In [1]: import numpy as np

In [2]: from numpy import linalg as LA

In [3]: np.set_printoptions(precision=1, suppress=True, linewidth=120, legacy="1.25")

In [4]: def rd(a):
   ...:     return np.round(a, 1) + 0
   ...: 

In [5]: J = np.load("run14.npy")

In [6]: rd(J)
Out[6]: 
array([[ 0. , -0.6, -0.7, -0.3,  0.2, -0.8,  0.1, -0.4, -1.5],
       [-0.6,  0.4,  0.9,  0.5, -0.3,  0.1,  0.5, -1.4, -0.4],
       [-0.1, -1.4,  1.1,  0.1, -0.3, -0.6, -0.6,  0.2,  0.2],
       [-0.7, -0.1, -0.7,  1. ,  0.9, -0.2, -0.9, -0.5,  0.5],
       [-0.5,  0.6,  0.2, -1.2,  0.3, -1.1, -0.2, -0.3,  0.6],
       [-0.3,  0.6,  0.4, -0.4, -0.2,  0.6, -1.5,  0.2, -0.8],
       [-0.3, -0.5,  0.4, -0.6,  1.5,  0.8,  0.4,  0. , -0.2],
       [-1.6, -0.1, -0.2,  0. , -0.4,  0. ,  0.5,  0.9, -0.1],
       [-0.3, -0.8, -0.7, -0.8, -0.7,  0.8, -0.2, -0.9,  0.5]])

In [7]: G = J.T @ J

In [8]: (J @ J.T).shape
Out[8]: (9, 9)

In [9]: rd(LA.eigvalsh(G)[::-1])
Out[9]: array([4., 4., 4., 4., 4., 4., 4., 4., 4.])

In [10]: rd(LA.svd(J, compute_uv=False) ** 2)
Out[10]: array([4., 4., 4., 4., 4., 4., 4., 4., 4.])

In [11]: np.allclose(G, G.T)
Out[11]: True

In [12]: rd(LA.pinv(J))
Out[12]: 
array([[ 0. , -0.2,  0. , -0.2, -0.1, -0.1, -0.1, -0.4, -0.1],
       [-0.1,  0.1, -0.3,  0. ,  0.2,  0.1, -0.1,  0. , -0.2],
       [-0.2,  0.2,  0.3, -0.2,  0. ,  0.1,  0.1, -0.1, -0.2],
       [-0.1,  0.1,  0. ,  0.3, -0.3, -0.1, -0.2,  0. , -0.2],
       [ 0. , -0.1, -0.1,  0.2,  0.1, -0.1,  0.4, -0.1, -0.2],
       [-0.2,  0. , -0.1,  0. , -0.3,  0.2,  0.2,  0. ,  0.2],
       [ 0. ,  0.1, -0.1, -0.2, -0.1, -0.4,  0.1,  0.1, -0.1],
       [-0.1, -0.3,  0.1, -0.1, -0.1,  0.1,  0. ,  0.2, -0.2],
       [-0.4, -0.1,  0. ,  0.1,  0.1, -0.2,  0. ,  0. ,  0.1]])

In [13]: rd(J @ J.T)
Out[13]: 
array([[4., 0., 0., 0., 0., 0., 0., 0., 0.],
       [0., 4., 0., 0., 0., 0., 0., 0., 0.],
       [0., 0., 4., 0., 0., 0., 0., 0., 0.],
       [0., 0., 0., 4., 0., 0., 0., 0., 0.],
       [0., 0., 0., 0., 4., 0., 0., 0., 0.],
       [0., 0., 0., 0., 0., 4., 0., 0., 0.],
       [0., 0., 0., 0., 0., 0., 4., 0., 0.],
       [0., 0., 0., 0., 0., 0., 0., 4., 0.],
       [0., 0., 0., 0., 0., 0., 0., 0., 4.]])

In [14]: rd(LA.norm(J, axis=0))
Out[14]: array([2., 2., 2., 2., 2., 2., 2., 2., 2.])

In [15]: rng = np.random.default_rng(738)

In [16]: idx = rng.permutation(9)

In [17]: B = J[:, idx] * rng.choice([-1, 1], 9)

In [18]: rd(B)
Out[18]: 
array([[ 0.7, -0.2,  0.6,  1.5,  0.1, -0.8, -0.3,  0.4,  0. ],
       [-0.9,  0.3, -0.4,  0.4,  0.5,  0.1,  0.5,  1.4, -0.6],
       [-1.1,  0.3,  1.4, -0.2, -0.6, -0.6,  0.1, -0.2, -0.1],
       [ 0.7, -0.9,  0.1, -0.5, -0.9, -0.2,  1. ,  0.5, -0.7],
       [-0.2, -0.3, -0.6, -0.6, -0.2, -1.1, -1.2,  0.3, -0.5],
       [-0.4,  0.2, -0.6,  0.8, -1.5,  0.6, -0.4, -0.2, -0.3],
       [-0.4, -1.5,  0.5,  0.2,  0.4,  0.8, -0.6,  0. , -0.3],
       [ 0.2,  0.4,  0.1,  0.1,  0.5,  0. ,  0. , -0.9, -1.6],
       [ 0.7,  0.7,  0.8, -0.5, -0.2,  0.8, -0.8,  0.9, -0.3]])

In [19]: left, _, vt = LA.svd(J.T @ B)

In [20]: rd(left @ vt)
Out[20]: 
array([[ 0.,  0.,  0.,  0.,  0.,  0.,  0.,  0.,  1.],
       [ 0.,  0., -1.,  0.,  0.,  0.,  0.,  0.,  0.],
       [-1.,  0.,  0.,  0.,  0.,  0.,  0.,  0.,  0.],
       [ 0.,  0.,  0.,  0.,  0.,  0.,  1.,  0.,  0.],
       [ 0., -1.,  0.,  0.,  0.,  0.,  0.,  0.,  0.],
       [ 0.,  0.,  0.,  0.,  0.,  1.,  0.,  0.,  0.],
       [ 0.,  0.,  0.,  0.,  1.,  0.,  0.,  0.,  0.],
       [ 0.,  0.,  0.,  0.,  0.,  0.,  0., -1.,  0.],
       [ 0.,  0.,  0., -1.,  0.,  0.,  0.,  0.,  0.]])

In [21]: idx
Out[21]: array([2, 4, 1, 8, 6, 5, 3, 7, 0])

In [22]: data = np.load("layer13.npy")

In [23]: data
Out[23]: 
array([[-2, -1,  0,  0,  0,  0],
       [ 5,  0,  0,  0,  0,  0],
       [-7,  8,  0,  0,  0,  0],
       [ 0,  0, -2, -1,  0,  0],
       [ 0,  0,  5,  0,  0,  0],
       [ 0,  0, -7,  8,  0,  0],
       [ 0,  0,  0,  0, -2, -1],
       [ 0,  0,  0,  0,  5,  0],
       [ 0,  0,  0,  0, -7,  8]])

In [24]: x0 = np.array([1, 1, 1, 2, 2, 0])

In [25]: target = data @ x0

In [26]: rd(LA.lstsq(data, target)[0])
Out[26]: array([1., 1., 1., 2., 2., 0.])

In [27]: rd(LA.pinv(data) @ data)
Out[27]: 
array([[1., 0., 0., 0., 0., 0.],
       [0., 1., 0., 0., 0., 0.],
       [0., 0., 1., 0., 0., 0.],
       [0., 0., 0., 1., 0., 0.],
       [0., 0., 0., 0., 1., 0.],
       [0., 0., 0., 0., 0., 1.]])

In [28]: target = target + 0.1 * rng.normal(size=9)

In [29]: rd(target)
Out[29]: array([ -3. ,   5. ,   0.8,  -4. ,   5. ,   8.9,  -4.2,  10.1, -13.9])

In [30]: c, *_ = LA.lstsq(data, target)

In [31]: rd(LA.norm(target - data @ c))
Out[31]: 0.1

In [32]: rd(data.T @ (target - data @ c))
Out[32]: array([0., 0., 0., 0., 0., 0.])

In [33]: [round(float(LA.norm(LA.solve(data.T @ data + lam * np.eye(6), data.T @ target))), 2) for lam in (0, 1, 10, 100)]
Out[33]: [3.32, 3.18, 2.36, 0.99]

In [34]: hat = data @ LA.solve(data.T @ data, data.T)

In [35]: rd(hat @ data[:, 2])
Out[35]: array([ 0.,  0.,  0., -2.,  5., -7.,  0.,  0.,  0.])

In [36]: np.allclose(hat @ hat, hat)
Out[36]: True

In [37]: rd(LA.eigvalsh(hat))
Out[37]: array([0., 0., 0., 1., 1., 1., 1., 1., 1.])

In [38]: arr = np.load("x.npy")

In [39]: arr
Out[39]: 
array([[ 0.,  0.,  0.,  0.],
       [ 0.,  1., -1.,  1.],
       [-1.,  0.,  0.,  1.],
       [-1.,  0., -2.,  3.]])

In [40]: LA.lstsq(arr[:-1].T, arr[-1])[2]
Out[40]: 2

In [41]: rd(arr @ LA.pinv(arr) @ arr)
Out[41]: 
array([[ 0.,  0.,  0.,  0.],
       [ 0.,  1., -1.,  1.],
       [-1.,  0.,  0.,  1.],
       [-1.,  0., -2.,  3.]])

In [42]: np.abs(np.diag(LA.qr(arr)[1])) > 1e-9
Out[42]: array([ True,  True,  True, False])

In [43]: np.allclose(arr[:-1].T @ LA.lstsq(arr[:-1].T, arr[-1])[0], arr[-1])
Out[43]: False

In [44]: left, s, vt = LA.svd(arr)

In [45]: rd(s)
Out[45]: array([4.1, 1.2, 0.7, 0. ])

In [46]: np.argmax(s[:-1] / (s[1:] + 1e-6)) + 1
Out[46]: 3

In [47]: B = left[:, :3] @ np.diag(s[:3]) @ vt[:3]

In [48]: rd(np.abs(arr - B).max())
Out[48]: 0.0

In [49]: LA.matrix_rank(B)
Out[49]: 3

In [50]: rd(B)
Out[50]: 
array([[ 0.,  0.,  0.,  0.],
       [ 0.,  1., -1.,  1.],
       [-1.,  0.,  0.,  1.],
       [-1.,  0., -2.,  3.]])

In [51]: LA.matrix_rank(arr, rtol=0.05)
Out[51]: 3

In [52]: rd(LA.norm(arr - B, 2)), rd(s[3])
Out[52]: (0.0, 0.0)

In [53]: X = np.load("data.npy")

In [54]: X
Out[54]: 
array([[-2, -1,  0,  2, -1,  0,  2, -3],
       [ 0,  0,  0,  3, -1, -3, -3,  1],
       [ 0,  0, -2, -3,  0,  2,  1,  0],
       [ 0,  0,  0, -1, -3,  1,  2,  1],
       [ 0,  0,  0,  0,  3,  1,  3,  2],
       [ 0,  0,  0,  0,  0,  3, -3,  3],
       [ 0,  0,  0,  0,  0,  0,  1,  1],
       [ 0,  0,  0,  0,  0,  0,  0, -1]])

In [55]: rd(np.sort(LA.eigvals(X)))
Out[55]: array([-2., -2., -1., -1.,  0.,  1.,  3.,  3.])

In [56]: r0, r1 = X[4], X[6]

In [57]: r0 @ r0
Out[57]: 23

In [58]: pr = (r0 @ r1) / (r0 @ r0) * r0

In [59]: LA.matrix_rank(np.outer(r0, r1))
Out[59]: 1

In [60]: rd(LA.norm(r0 + r1) ** 2 + LA.norm(r0 - r1) ** 2)
Out[60]: 50.0

In [61]: (r1 - pr) @ r0
Out[61]: 0.0

In [62]: rd(pr)
Out[62]: array([0. , 0. , 0. , 0. , 0.7, 0.2, 0.7, 0.4])

In [63]: feats = np.loadtxt("test2.csv", delimiter=",")

In [64]: feats
Out[64]: 
array([[  1.,  -4.,   1.,  -2.],
       [ -6., -12.,   6., -12.],
       [  4.,  -4.,  -2.,  -2.],
       [  6.,   9.,  -6.,   9.]])

In [65]: # looks like rank 3

In [66]: np.allclose(feats[:-1].T @ LA.lstsq(feats[:-1].T, feats[-1])[0], feats[-1])
Out[66]: True

In [67]: np.unique(feats.round(6), axis=0).shape
Out[67]: (4, 4)

In [68]: np.abs(feats).max()
Out[68]: 12.0

In [69]: feats.sum(axis=1)
Out[69]: array([ -4., -24.,  -4.,  18.])

In [70]: feats[4]
---------------------------------------------------------------------------
IndexError                                Traceback (most recent call last)
Cell In[70], line 1
----> 1 feats[4]

IndexError: index 4 is out of bounds for axis 0 with size 4

In [71]: feats.sum(axis=0)
Out[71]: array([  5., -11.,  -1.,  -7.])

In [72]: feats.shape
Out[72]: (4, 4)

In [73]: rd(LA.svd(feats, compute_uv=False))
Out[73]: array([24.7,  6.8,  1.2,  0. ])

In [74]: np.count_nonzero(feats)
Out[74]: 16

In [75]: rd(LA.norm(feats))
Out[75]: 25.6

In [76]: left, s, vt = LA.svd(feats)

In [77]: vecs = vt[:(s > 1e-8).sum()]

In [78]: x0 = feats[2] + -3 * feats[3] + rng.integers(2) * np.eye(4)[3]

In [79]: x0
Out[79]: array([-14., -31.,  16., -28.])

In [80]: rd(np.diag(vecs.T @ vecs))
Out[80]: array([0.7, 0.7, 0.7, 0.7])

In [81]: LA.matrix_rank(np.vstack([feats, x0]))
Out[81]: 4

In [82]: rd(LA.norm(x0 - vecs.T @ vecs @ x0))
Out[82]: 0.5

In [83]: rd(vecs.T @ vecs)
Out[83]: 
array([[ 0.7, -0.2, -0.2,  0.2],
       [-0.2,  0.7, -0.3,  0.2],
       [-0.2, -0.3,  0.7,  0.2],
       [ 0.2,  0.2,  0.2,  0.7]])

In [84]: np.allclose(vecs.T @ vecs @ x0, x0)
Out[84]: False

In [85]: B = feats[0, 0] * feats[1:] - np.outer(feats[1:, 0], feats[0])

In [86]: B
Out[86]: 
array([[  0., -36.,  12., -24.],
       [  0.,  12.,  -6.,   6.],
       [  0.,  33., -12.,  21.]])

In [87]: np.flatnonzero(~B.round(6).any(axis=1))
Out[87]: array([], dtype=int64)

In [88]: B = np.array([[1, 4, 4], [4, 1, 2]])

In [89]: Z = np.kron(B, feats)

In [90]: Z
Out[90]: 
array([[  1.,  -4.,   1.,  -2.,   4., -16.,   4.,  -8.,   4., -16.,   4.,  -8.],
       [ -6., -12.,   6., -12., -24., -48.,  24., -48., -24., -48.,  24., -48.],
       [  4.,  -4.,  -2.,  -2.,  16., -16.,  -8.,  -8.,  16., -16.,  -8.,  -8.],
       [  6.,   9.,  -6.,   9.,  24.,  36., -24.,  36.,  24.,  36., -24.,  36.],
       [  4., -16.,   4.,  -8.,   1.,  -4.,   1.,  -2.,   2.,  -8.,   2.,  -4.],
       [-24., -48.,  24., -48.,  -6., -12.,   6., -12., -12., -24.,  12., -24.],
       [ 16., -16.,  -8.,  -8.,   4.,  -4.,  -2.,  -2.,   8.,  -8.,  -4.,  -4.],
       [ 24.,  36., -24.,  36.,   6.,   9.,  -6.,   9.,  12.,  18., -12.,  18.]])

In [91]: Z.shape
Out[91]: (8, 12)

In [92]: W0 = np.array([[1.0, 0.0, 0.0], [0.5, 0.5, 0.0], [0.0, 0.0, 1.0]])

In [93]: # splits into 2 blocks

In [94]: x0 = np.array([-3, -3, 1])

In [95]: target = W0 @ x0

In [96]: target
Out[96]: array([-3., -3.,  1.])

In [97]: rd(LA.solve(W0.T, W0[0]))
Out[97]: array([1., 0., 0.])

In [98]: rd(LA.solve(W0, target))
Out[98]: array([-3., -3.,  1.])

In [99]: rd(LA.solve(W0, target + W0[:, 2]))
Out[99]: array([-3., -3.,  2.])

In [100]: rd(LA.solve(W0, 4 * target))
Out[100]: array([-12., -12.,   4.])

In [101]: A = np.load("out2.npy")

In [102]: A
Out[102]: 
array([[-0.2,  0.5,  1.3,  0.9, -0.7,  0.9,  1.3, -0.6],
       [-0.2,  0.6,  1.4,  1.1, -0.7,  1. ,  1.2, -0.5],
       [ 2. , -1.9, -1.3, -0.2, -1.2,  0.1, -2.5, -0.6],
       [-1.3,  0.4, -0.5, -0.1, -1. ,  1.4, -0.8, -1.3],
       [ 0.8,  0.6,  0.9, -0.2,  0.4, -1. , -0.1,  1.1],
       [ 0.1, -1. , -1.3,  1.3,  0.1, -0.2,  0.1, -0.1],
       [ 1.3,  2. , -1.2,  1.6, -0.3, -0.2, -0.5,  0.8]])

In [103]: x0 = np.array([0, 0, 1, 1, 1, 2, 2, 2])

In [104]: A @ np.eye(8)[4]
Out[104]: array([-0.7, -0.7, -1.2, -1. ,  0.4,  0.1, -0.3])

In [105]: (A @ x0).argmax()
Out[105]: 1

In [106]: rd(A @ (2 * x0))
Out[106]: array([  9.4,  10.4, -17.4,  -6. ,   2.2,  -0.6,   0.6])

In [107]: np.sign((A @ x0).round(6))
Out[107]: array([ 1.,  1., -1., -1.,  1., -1.,  1.])

In [108]: LA.norm(A @ x0) <= LA.norm(A, 2) * LA.norm(x0) + 1e-9
Out[108]: True

In [109]: M = np.minimum.outer(np.arange(1, 8), np.arange(1, 8)) * 2

In [110]: M
Out[110]: 
array([[ 2,  2,  2,  2,  2,  2,  2],
       [ 2,  4,  4,  4,  4,  4,  4],
       [ 2,  4,  6,  6,  6,  6,  6],
       [ 2,  4,  6,  8,  8,  8,  8],
       [ 2,  4,  6,  8, 10, 10, 10],
       [ 2,  4,  6,  8, 10, 12, 12],
       [ 2,  4,  6,  8, 10, 12, 14]])

In [111]: # equal to its transpose

In [112]: x0 = np.ones(7)

In [113]: for _ in range(4):
     ...:     x0 = M @ x0
     ...:     x0 /= LA.norm(x0)
     ...:     print(round(x0 @ M @ x0, 1))
     ...: 
45.7
45.8
45.8
45.8

In [114]: rd(LA.eigvalsh(M)[-1])
Out[114]: 45.8
